$ python3 -q
>>> import numpy as np
>>> np.set_printoptions(suppress=True, linewidth=200)
>>> X = np.array([[0.0, 2.0, 0.0, 0.0, 0.0, 0.0, 0.0],
...     [2.0, -1.0, 2.0, 0.0, 0.0, 0.0, 0.0],
...     [0.0, 2.0, -3.0, 2.0, 0.0, 0.0, 0.0],
...     [0.0, 0.0, 2.0, -2.0, 2.0, 0.0, 0.0],
...     [0.0, 0.0, 0.0, 2.0, -2.0, 2.0, 0.0],
...     [0.0, 0.0, 0.0, 0.0, 2.0, -3.0, 2.0],
...     [0.0, 0.0, 0.0, 0.0, 0.0, 2.0, -3.0]])
>>> X
array([[ 0.,  2.,  0.,  0.,  0.,  0.,  0.],
       [ 2., -1.,  2.,  0.,  0.,  0.,  0.],
       [ 0.,  2., -3.,  2.,  0.,  0.,  0.],
       [ 0.,  0.,  2., -2.,  2.,  0.,  0.],
       [ 0.,  0.,  0.,  2., -2.,  2.,  0.],
       [ 0.,  0.,  0.,  0.,  2., -3.,  2.],
       [ 0.,  0.,  0.,  0.,  0.,  2., -3.]])
>>> q, R = np.linalg.qr(X)
>>> R.round(1)
array([[-2. ,  1. , -2. ,  0. ,  0. ,  0. ,  0. ],
       [ 0. ,  2.8, -2.1,  1.4,  0. ,  0. ,  0. ],
       [ 0. ,  0. ,  2.9, -2.4,  1.4,  0. ,  0. ],
       [ 0. ,  0. ,  0. ,  2.1, -2.3,  1.9,  0. ],
       [ 0. ,  0. ,  0. ,  0. , -2.2,  2.5, -1.8],
       [ 0. ,  0. ,  0. ,  0. ,  0. ,  2.6, -2.8],
       [ 0. ,  0. ,  0. ,  0. ,  0. ,  0. , -1.3]])
>>> q.round(1)
array([[ 0. ,  0.7,  0.5,  0.1,  0.2, -0.3,  0.3],
       [-1. ,  0. ,  0. ,  0. ,  0. ,  0. ,  0. ],
       [-0. ,  0.7, -0.5, -0.1, -0.2,  0.3, -0.3],
       [-0. ,  0. ,  0.7, -0.2, -0.3,  0.4, -0.5],
       [-0. ,  0. ,  0. ,  1. , -0.1,  0.1, -0.2],
       [-0. ,  0. ,  0. ,  0. , -0.9, -0.3,  0.3],
       [-0. ,  0. ,  0. ,  0. , -0. ,  0.8,  0.6]])
>>> abs(R[0, 0]), round(float(np.linalg.norm(X[:, 0])), 1)
(np.float64(2.0), 2.0)
>>> np.round(q @ R, 1) + 0
array([[ 0.,  2.,  0.,  0.,  0.,  0.,  0.],
       [ 2., -1.,  2.,  0.,  0.,  0.,  0.],
       [ 0.,  2., -3.,  2.,  0.,  0.,  0.],
       [ 0.,  0.,  2., -2.,  2.,  0.,  0.],
       [ 0.,  0.,  0.,  2., -2.,  2.,  0.],
       [ 0.,  0.,  0.,  0.,  2., -3.,  2.],
       [ 0.,  0.,  0.,  0.,  0.,  2., -3.]])
